% ipython --no-banner

In [1]: import numpy as np

In [2]: np.set_printoptions(precision=1, suppress=True, linewidth=100, legacy="1.25")

In [3]: m1 = np.array([[3, -3, 3, -2, -3],
   ...:     [-3, 1, 1, -2, 2],
   ...:     [0, 2, 0, 1, 0],
   ...:     [-3, -1, 3, 2, -1],
   ...:     [2, 0, -3, -3, 1],
   ...:     [-2, -2, 3, 1, 3],
   ...:     [-3, 3, 1, -2, -2],
   ...:     [1, -1, 2, 3, -1],
   ...:     [1, -1, 1, 0, -2],
   ...:     [-2, -2, 0, -2, 1],
   ...:     [1, -1, 0, 3, -1],
   ...:     [0, 3, 2, 0, 3]])

In [4]: m1
Out[4]: 
array([[ 3, -3,  3, -2, -3],
       [-3,  1,  1, -2,  2],
       [ 0,  2,  0,  1,  0],
       [-3, -1,  3,  2, -1],
       [ 2,  0, -3, -3,  1],
       [-2, -2,  3,  1,  3],
       [-3,  3,  1, -2, -2],
       [ 1, -1,  2,  3, -1],
       [ 1, -1,  1,  0, -2],
       [-2, -2,  0, -2,  1],
       [ 1, -1,  0,  3, -1],
       [ 0,  3,  2,  0,  3]])

In [5]: m1[7] @ m1[6]
Out[5]: -8

In [6]: round(float(np.linalg.norm(m1, 2)), 1)
Out[6]: 8.7

In [7]: round(np.linalg.norm(m1, "nuc"), 1)
Out[7]: 33.3

In [8]: np.linalg.norm(m1, axis=1).argmax()
Out[8]: 0

In [9]: np.linalg.norm(m1, axis=0)
Out[9]: array([7.1, 6.6, 6.9, 7. , 6.6])

In [10]: rng = np.random.default_rng(259)

In [11]: labels = rng.permutation(5)

In [12]: Y = m1[:, labels] * rng.choice([-1, 1], 5)

In [13]: Y
Out[13]: 
array([[-3, -3,  2,  3,  3],
       [ 2,  1,  2, -3,  1],
       [ 0,  2, -1,  0,  0],
       [-1, -1, -2, -3,  3],
       [ 1,  0,  3,  2, -3],
       [ 3, -2, -1, -2,  3],
       [-2,  3,  2, -3,  1],
       [-1, -1, -3,  1,  2],
       [-2, -1,  0,  1,  1],
       [ 1, -2,  2, -2,  0],
       [-1, -1, -3,  1,  0],
       [ 3,  3,  0,  0,  2]])

In [14]: Uu, _, vt = np.linalg.svd(m1.T @ Y)

In [15]: np.round(np.linalg.lstsq(m1, Y)[0], 1) + 0
Out[15]: 
array([[ 0.,  0.,  0.,  1.,  0.],
       [ 0.,  1.,  0.,  0.,  0.],
       [ 0.,  0.,  0.,  0.,  1.],
       [ 0.,  0., -1.,  0.,  0.],
       [ 1.,  0.,  0.,  0.,  0.]])

In [16]: cen = m1 - m1.mean(axis=0)

In [17]: evecs = np.linalg.svd(cen)[2][:2]

In [18]: Y = cen - cen @ evecs.T @ evecs

In [19]: (cen @ evecs.T).std(axis=0)
Out[19]: array([2.5, 2.2])

In [20]: labels = m1[:, 3] > np.median(m1[:, 3])

In [21]: r0 = m1[labels].mean(axis=0) - m1[~labels].mean(axis=0)

In [22]: round(float((((m1 - m1.mean(axis=0)) @ r0 > 0) == labels).mean()), 1)
Out[22]: 0.9

In [23]: np.argsort(-np.abs(r0).round(6), kind="stable")
Out[23]: array([3, 2, 1, 0, 4])

In [24]: labels.astype(int)
Out[24]: array([0, 0, 1, 1, 0, 1, 0, 1, 0, 0, 1, 0])

In [25]: ((m1 - m1.mean(axis=0)) @ r0 > 0).astype(int)
Out[25]: array([0, 0, 1, 1, 0, 1, 0, 1, 1, 0, 1, 0])

In [26]: Z = m1[[4, 1]].astype(float)

In [27]: for _ in range(6):
    ...:     labels = np.linalg.norm(m1[:, None] - Z, axis=-1).argmin(axis=1)
    ...:     Z = np.array([m1[labels == j].mean(axis=0) for j in range(2)])
    ...: 

In [28]: labels
Out[28]: array([0, 1, 1, 1, 0, 1, 1, 0, 0, 1, 0, 1])

In [29]: Z[1] - Z[0]
Out[29]: array([-3.5,  1.8,  0.8, -0.5,  2.1])

In [30]: Z
Out[30]: 
array([[ 1.6, -1.2,  0.6,  0.2, -1.2],
       [-1.9,  0.6,  1.4, -0.3,  0.9]])

In [31]: data = np.triu(rng.random((16, 16)) < 0.2, 1).astype(int)

In [32]: data = data + data.T

In [33]: data
Out[33]: 
array([[0, 1, 0, 0, 1, 0, 0, 0, 0, 0, 0, 1, 0, 0, 0, 0],
       [1, 0, 0, 1, 1, 1, 0, 0, 0, 1, 0, 1, 0, 0, 0, 1],
       [0, 0, 0, 0, 0, 1, 1, 0, 0, 0, 0, 0, 0, 0, 0, 1],
       [0, 1, 0, 0, 0, 0, 0, 0, 0, 0, 0, 0, 1, 0, 0, 0],
       [1, 1, 0, 0, 0, 0, 0, 0, 1, 1, 0, 1, 1, 0, 0, 0],
       [0, 1, 1, 0, 0, 0, 0, 0, 0, 0, 0, 0, 0, 1, 0, 0],
       [0, 0, 1, 0, 0, 0, 0, 0, 0, 0, 0, 0, 0, 0, 0, 0],
       [0, 0, 0, 0, 0, 0, 0, 0, 1, 1, 0, 0, 0, 0, 1, 0],
       [0, 0, 0, 0, 1, 0, 0, 1, 0, 0, 1, 0, 0, 0, 0, 1],
       [0, 1, 0, 0, 1, 0, 0, 1, 0, 0, 0, 0, 1, 0, 0, 1],
       [0, 0, 0, 0, 0, 0, 0, 0, 1, 0, 0, 0, 0, 0, 1, 0],
       [1, 1, 0, 0, 1, 0, 0, 0, 0, 0, 0, 0, 0, 0, 0, 0],
       [0, 0, 0, 1, 1, 0, 0, 0, 0, 1, 0, 0, 0, 0, 0, 0],
       [0, 0, 0, 0, 0, 1, 0, 0, 0, 0, 0, 0, 0, 0, 0, 0],
       [0, 0, 0, 0, 0, 0, 0, 1, 0, 0, 1, 0, 0, 0, 0, 1],
       [0, 1, 1, 0, 0, 0, 0, 0, 1, 1, 0, 0, 0, 0, 1, 0]])

In [34]: Y = data / np.linalg.norm(data, axis=1, keepdims=True)

In [35]: gram = Y @ Y.T

In [36]: np.linalg.norm(Y, axis=1)
Out[36]: array([1., 1., 1., 1., 1., 1., 1., 1., 1., 1., 1., 1., 1., 1., 1., 1.])

In [37]: gram[13]
Out[37]: array([0. , 0.4, 0.6, 0. , 0. , 0. , 0. , 0. , 0. , 0. , 0. , 0. , 0. , 1. , 0. , 0. ])

In [38]: mat = np.load("a.npy")

In [39]: mat
Out[39]: 
array([[0, 0, 0, 0, 0, 0, 0, 1, 0, 0, 0, 0, 0],
       [0, 0, 0, 0, 0, 1, 0, 0, 0, 0, 0, 0, 0],
       [0, 0, 0, 0, 0, 0, 0, 0, 0, 1, 0, 0, 0],
       [1, 0, 0, 0, 0, 0, 0, 0, 0, 0, 0, 0, 0],
       [0, 0, 1, 0, 0, 0, 0, 0, 0, 0, 0, 0, 0],
       [0, 0, 0, 0, 0, 0, 0, 0, 1, 0, 0, 0, 0],
       [0, 1, 0, 0, 0, 0, 0, 0, 0, 0, 0, 0, 0],
       [0, 0, 0, 1, 0, 0, 0, 0, 0, 0, 0, 0, 0],
       [0, 0, 0, 0, 0, 0, 0, 0, 0, 0, 0, 0, 1],
       [0, 0, 0, 0, 0, 0, 0, 0, 0, 0, 1, 0, 0],
       [0, 0, 0, 0, 1, 0, 0, 0, 0, 0, 0, 0, 0],
       [0, 0, 0, 0, 0, 0, 1, 0, 0, 0, 0, 0, 0],
       [0, 0, 0, 0, 0, 0, 0, 0, 0, 0, 0, 1, 0]])

In [40]: np.linalg.svd(m1, compute_uv=False)
Out[40]: array([8.7, 8.3, 6.3, 5.7, 4.3])

In [41]: m1[12]
IndexError: index 12 is out of bounds for axis 0 with size 12


In [42]: np.count_nonzero(m1)
Out[42]: 51

In [43]: m1.sum(axis=1)
Out[43]: array([-2, -1,  3,  0, -3,  3, -3,  4, -1, -5,  2,  8])

In [44]: np.zeros(12, 5)
TypeError: Cannot interpret '5' as a data type


In [45]: np.abs(m1).max()
Out[45]: 3

In [46]: round(np.linalg.norm(m1), 1)
Out[46]: 15.3

In [47]: np.unravel_index(np.abs(m1).argmax(), m1.shape)
Out[47]: (0, 0)

In [48]: Q, evecs = np.linalg.qr(mat[:, :4])[0], np.linalg.qr(mat[:, 4:])[0]

In [49]: sigma = np.linalg.svd(Q.T @ evecs, compute_uv=False)

In [50]: sigma
Out[50]: array([0., 0., 0., 0.])

In [51]: np.round(np.linalg.norm(Q @ Q.T - evecs @ evecs.T, 2), 1)
Out[51]: 1.0

In [52]: np.degrees(np.arccos(sigma.clip(0, 1)))
Out[52]: array([90., 90., 90., 90.])

In [53]: np.linalg.norm(mat, axis=0)
Out[53]: array([1., 1., 1., 1., 1., 1., 1., 1., 1., 1., 1., 1., 1.])

In [54]: labels = rng.integers(0, 2, 5)

In [55]: A = (labels[:, None] == labels) * 5 + np.eye(5)

In [56]: A
Out[56]: 
array([[6., 5., 5., 0., 0.],
       [5., 6., 5., 0., 0.],
       [5., 5., 6., 0., 0.],
       [0., 0., 0., 6., 5.],
       [0., 0., 0., 5., 6.]])

In [57]: np.allclose(A @ A.T, A.T @ A)
Out[57]: True

In [58]: A @ A
Out[58]: 
array([[86., 85., 85.,  0.,  0.],
       [85., 86., 85.,  0.,  0.],
       [85., 85., 86.,  0.,  0.],
       [ 0.,  0.,  0., 61., 60.],
       [ 0.,  0.,  0., 60., 61.]])

In [59]: np.linalg.determinant(A)
AttributeError: module 'numpy.linalg' has no attribute 'determinant'


In [60]: (A + A.T) / 2
Out[60]: 
array([[6., 5., 5., 0., 0.],
       [5., 6., 5., 0., 0.],
       [5., 5., 6., 0., 0.],
       [0., 0., 0., 6., 5.],
       [0., 0., 0., 5., 6.]])

In [61]: round(np.abs(np.linalg.eigvals(A)).max(), 1)
Out[61]: 16.0

In [62]: np.linalg.matrix_power(A, 4)
Out[62]: 
array([[21846., 21845., 21845.,     0.,     0.],
       [21845., 21846., 21845.,     0.,     0.],
       [21845., 21845., 21846.,     0.,     0.],
       [    0.,     0.,     0.,  7321.,  7320.],
       [    0.,     0.,     0.,  7320.,  7321.]])

In [63]: assert A == A.T
ValueError: The truth value of an array with more than one element is ambiguous. Use a.any() or a.all()


In [64]: w, evecs = np.linalg.eig(A)

In [65]: w
Out[65]: array([ 1., 16.,  1., 11.,  1.])

In [66]: np.round(np.prod(w), 1)
Out[66]: 176.0

In [67]: np.round(A @ evecs[:, 0] - w[0] * evecs[:, 0], 1) + 0
Out[67]: array([0., 0., 0., 0., 0.])

In [68]: np.sort(np.linalg.eigvals(A.T))
Out[68]: array([ 1.,  1.,  1., 11., 16.])

In [69]: np.sort(np.linalg.eigvals(np.linalg.inv(A)))
Out[69]: array([0.1, 0.1, 1. , 1. , 1. ])

In [70]: (np.linalg.matrix_power((A != 0) + (A.T != 0) + np.eye(5), 5) > 0).astype(int)
Out[70]: 
array([[1, 1, 1, 0, 0],
       [1, 1, 1, 0, 0],
       [1, 1, 1, 0, 0],
       [0, 0, 0, 1, 1],
       [0, 0, 0, 1, 1]])

In [71]: np.flatnonzero(np.linalg.matrix_power((A != 0) + (A.T != 0) + np.eye(5), 5)[2])
Out[71]: array([0, 1, 2])

In [72]: np.sort(np.linalg.eigvals(A).real)
Out[72]: array([ 1.,  1.,  1., 11., 16.])

In [73]: round(np.linalg.det(A), 1)
Out[73]: 176.0

In [74]: W = np.array([[-4, 4, -3], [-1, -5, -4], [-1, 4, 4], [1, 4, 1], [4, 2, 1]])

In [75]: coef = np.array([5, 1, 4])

In [76]: act = np.maximum(A @ W + coef, 0)

In [77]: (act > 0).mean(axis=0)
Out[77]: array([0.4, 1. , 0.4])

In [78]: (act > 0).astype(int)
Out[78]: 
array([[0, 1, 0],
       [0, 1, 0],
       [0, 1, 0],
       [1, 1, 1],
       [1, 1, 1]])

In [79]: np.linalg.matrix_rank(act)
Out[79]: 3

In [80]: act
Out[80]: 
array([[ 0., 20.,  0.],
       [ 0., 11.,  0.],
       [ 0., 20.,  0.],
       [31., 35., 15.],
       [34., 33., 15.]])

In [81]: Z = np.array([[2, 3, 3], [0, 1, -2], [3, 0, 1]])

In [82]: (act @ Z).round(6).argmax(axis=1)
Out[82]: array([1, 1, 1, 1, 1])

In [83]: W @ Z
Out[83]: 
array([[-17,  -8, -23],
       [-14,  -8,   3],
       [ 10,   1,  -7],
       [  5,   7,  -4],
       [ 11,  14,   9]])

In [84]: act @ Z
Out[84]: 
array([[  0.,  20., -40.],
       [  0.,  11., -22.],
       [  0.,  20., -40.],
       [107., 128.,  38.],
       [113., 135.,  51.]])

In [85]: labels = rng.permutation(5)

In [86]: labels
Out[86]: array([4, 2, 0, 3, 1])

In [87]: Y = A[labels][:, labels]

In [88]: Y
Out[88]: 
array([[6., 0., 0., 5., 0.],
       [0., 6., 5., 0., 5.],
       [0., 5., 6., 0., 5.],
       [5., 0., 0., 6., 0.],
       [0., 5., 5., 0., 6.]])

In [89]: np.sort(np.abs(np.linalg.eigvals(Y)))
Out[89]: array([ 1.,  1.,  1., 11., 16.])

In [90]: np.allclose(Y, A)
Out[90]: False

In [91]: arr = np.loadtxt("out10.csv", delimiter=",")

In [92]: arr
Out[92]: 
array([[ 1., -1., -1.,  1.,  1., -1., -1.,  1.],
       [ 1.,  1.,  1.,  1., -1., -1., -1., -1.],
       [ 1., -1., -1.,  1., -1.,  1.,  1., -1.],
       [ 1.,  1.,  1.,  1.,  1.,  1.,  1.,  1.],
       [ 1.,  1., -1., -1., -1., -1.,  1.,  1.]])

In [93]: Uu, sigma = np.linalg.svd(arr)
ValueError: too many values to unpack (expected 2)


In [94]: Uu, sigma, vt = np.linalg.svd(arr, full_matrices=False)

In [95]: (sigma > 1e-8).sum()
Out[95]: 5

In [96]: np.round(Uu.T @ arr @ vt.T, 1) + 0
Out[96]: 
array([[2.8, 0. , 0. , 0. , 0. ],
       [0. , 2.8, 0. , 0. , 0. ],
       [0. , 0. , 2.8, 0. , 0. ],
       [0. , 0. , 0. , 2.8, 0. ],
       [0. , 0. , 0. , 0. , 2.8]])

In [97]: Y = arr / np.linalg.norm(arr, axis=1)
ValueError: operands could not be broadcast together with shapes (5,8) (5,) 


In [98]: Y = arr / np.linalg.norm(arr, axis=1, keepdims=True)

In [99]: gram = Y @ Y.T

In [100]: gram.round(1) + 0
Out[100]: 
array([[1., 0., 0., 0., 0.],
       [0., 1., 0., 0., 0.],
       [0., 0., 1., 0., 0.],
       [0., 0., 0., 1., 0.],
       [0., 0., 0., 0., 1.]])

In [101]: (gram - 2 * np.eye(5)).round(6).argmax(axis=1)
Out[101]: array([1, 0, 0, 0, 0])

In [102]: np.argwhere(np.triu(np.abs(gram) > 0.95, 1))
Out[102]: array([], shape=(0, 2), dtype=int64)

In [103]: np.linalg.norm(Y, axis=1)
Out[103]: array([1., 1., 1., 1., 1.])

In [104]: Y = arr / np.sqrt((arr ** 2).mean(axis=1, keepdims=True))

In [105]: np.linalg.matrix_rank(arr - arr.mean(axis=1, keepdims=True))
Out[105]: 4

In [106]: np.linalg.matrix_rank(Y) == np.linalg.matrix_rank(arr)
Out[106]: True

In [107]: def softmax(z):
     ...:     e = np.exp(z - z.max(axis=-1, keepdims=True))
     ...:     return e / e.sum(axis=-1, keepdims=True)
     ...: 

In [108]: np.round(softmax(arr[2]), 1) + 0
Out[108]: array([0.2, 0. , 0. , 0.2, 0. , 0.2, 0.2, 0. ])

In [109]: scores = arr @ arr.T / np.sqrt(8)

In [110]: np.round(softmax(scores + np.triu(np.full(scores.shape, -np.inf), 1)), 1) + 0
Out[110]: 
array([[1. , 0. , 0. , 0. , 0. ],
       [0.1, 0.9, 0. , 0. , 0. ],
       [0.1, 0.1, 0.9, 0. , 0. ],
       [0.1, 0.1, 0.1, 0.8, 0. ],
       [0. , 0. , 0. , 0. , 0.8]])

In [111]: softmax(scores).round(6).argmax(axis=1)
Out[111]: array([0, 1, 2, 3, 4])

In [112]: K = np.load("run7.npy")

In [113]: K
Out[113]: 
array([[3, 2, 3, 1, 1, 2, 3, 3, 0, 3, 3, 2],
       [2, 3, 2, 3, 1, 1, 2, 3, 3, 0, 3, 3],
       [3, 2, 3, 2, 3, 1, 1, 2, 3, 3, 0, 3],
       [3, 3, 2, 3, 2, 3, 1, 1, 2, 3, 3, 0],
       [0, 3, 3, 2, 3, 2, 3, 1, 1, 2, 3, 3],
       [3, 0, 3, 3, 2, 3, 2, 3, 1, 1, 2, 3],
       [3, 3, 0, 3, 3, 2, 3, 2, 3, 1, 1, 2],
       [2, 3, 3, 0, 3, 3, 2, 3, 2, 3, 1, 1],
       [1, 2, 3, 3, 0, 3, 3, 2, 3, 2, 3, 1],
       [1, 1, 2, 3, 3, 0, 3, 3, 2, 3, 2, 3],
       [3, 1, 1, 2, 3, 3, 0, 3, 3, 2, 3, 2],
       [2, 3, 1, 1, 2, 3, 3, 0, 3, 3, 2, 3]])

In [114]: np.unique(K.round(6), axis=0).shape
Out[114]: (12, 12)

In [115]: np.abs(np.diag(np.linalg.qr(K)[1])) > 1e-9
Out[115]: array([ True,  True,  True,  True,  True,  True,  True,  True,  True,  True,  True, False])
